% ipython --no-banner

In [1]: import numpy as np

In [2]: import numpy.linalg as la

In [3]: np.set_printoptions(precision=2, suppress=True, linewidth=200, floatmode="fixed")

In [4]: rng = np.random.default_rng(6168)

In [5]: theta = np.sort(rng.uniform(-2, 2, 29))

In [6]: A = np.c_[theta, theta ** 2, theta ** 3] @ np.array([[0, 1, -2, 3, 0, 2], [-1, -3, 1, 1, 0, -1], [3, 2, -1, -1, -3, -3]])

In [7]: A.round(2) + 0
Out[7]: 
array([[-27.61, -29.64,  15.83,   5.87,  23.65,  15.71],
       [-25.11, -27.31,  14.69,   5.07,  21.40,  13.85],
       [-20.50, -22.96,  12.56,   3.60,  17.28,  10.48],
       [-15.79, -18.40,  10.32,   2.14,  13.12,   7.17],
       [-13.61, -16.24,   9.24,   1.49,  11.20,   5.69],
       [ -4.75,  -6.87,   4.47,  -0.85,   3.62,   0.35],
       [ -1.25,  -2.47,   2.00,  -1.25,   0.83,  -0.90],
       [ -0.05,  -0.29,   0.39,  -0.50,   0.02,  -0.37],
       [ -0.02,  -0.16,   0.24,  -0.33,   0.00,  -0.24],
       [  0.00,  -0.06,   0.11,  -0.15,   0.00,  -0.11],
       [ -0.01,   0.07,  -0.19,   0.30,   0.00,   0.18],
       [  0.01,   0.06,  -0.64,   1.17,  -0.14,   0.45],
       [  0.13,   0.00,  -0.89,   1.65,  -0.39,   0.37],
       [  0.20,  -0.03,  -0.97,   1.79,  -0.51,   0.29],
       [  0.26,  -0.04,  -1.03,   1.90,  -0.60,   0.23],
       [  0.74,  -0.09,  -1.38,   2.42,  -1.31,  -0.37],
       [  1.03,  -0.09,  -1.55,   2.61,  -1.72,  -0.75],
       [  1.04,  -0.09,  -1.55,   2.61,  -1.73,  -0.76],
       [  1.16,  -0.09,  -1.61,   2.68,  -1.90,  -0.92],
       [  1.31,  -0.08,  -1.69,   2.75,  -2.10,  -1.11],
       [  1.80,  -0.03,  -1.91,   2.94,  -2.75,  -1.75],
       [  1.94,  -0.01,  -1.98,   2.98,  -2.93,  -1.93],
       [  2.34,   0.05,  -2.14,   3.09,  -3.43,  -2.43],
       [  2.53,   0.09,  -2.22,   3.13,  -3.67,  -2.68],
       [  3.81,   0.35,  -2.71,   3.32,  -5.27,  -4.31],
       [  7.23,   1.30,  -3.91,   3.40,  -9.37,  -8.58],
       [  8.77,   1.79,  -4.42,   3.33, -11.18, -10.48],
       [ 13.40,   3.42,  -5.92,   2.91, -16.52, -16.10],
       [ 14.10,   3.69,  -6.14,   2.83, -17.32, -16.95]])

In [8]: labels = A[:, 0] > np.median(A[:, 0])

In [9]: u = A[labels].mean(axis=0) - A[~labels].mean(axis=0)

In [10]: ((A - A.mean(axis=0)) @ u > 0).astype(int)
Out[10]: array([0, 0, 0, 0, 0, 0, 1, 1, 1, 1, 1, 1, 1, 1, 1, 1, 1, 1, 1, 1, 1, 1, 1, 1, 1, 1, 1, 1, 1])

In [11]: round(float((((A - A.mean(axis=0)) @ u > 0) == labels).mean()), 2)
Out[11]: 0.69

In [12]: u
Out[12]: array([ 11.58,   9.02,  -7.20,   1.47, -11.76,  -8.48])

In [13]: C = A[[16, 26]].astype(float)

In [14]: for _ in range(4):
    ...:     labels = la.norm(A[:, None] - C, axis=-1).argmin(axis=1)
    ...:     C = np.array([A[labels == j].mean(axis=0) for j in range(2)])
    ...: 

In [15]: labels
Out[15]: array([0, 0, 0, 0, 0, 0, 0, 0, 0, 0, 0, 0, 0, 0, 0, 0, 0, 0, 0, 0, 0, 0, 0, 0, 0, 1, 1, 1, 1])

In [16]: C
Out[16]: 
array([[ -3.62,  -4.97,   1.90,   2.02,   2.51,   1.45],
       [ 10.88,   2.55,  -5.10,   3.12, -13.60, -13.03]])

In [17]: np.argsort(-la.norm(A, axis=0).round(6), kind="stable")[:3]
Out[17]: array([1, 0, 4])

In [18]: round(la.norm(A, 2) / la.norm(A), 2)
Out[18]: np.float64(0.96)

In [19]: la.cond(A) > 100
Out[19]: np.True_
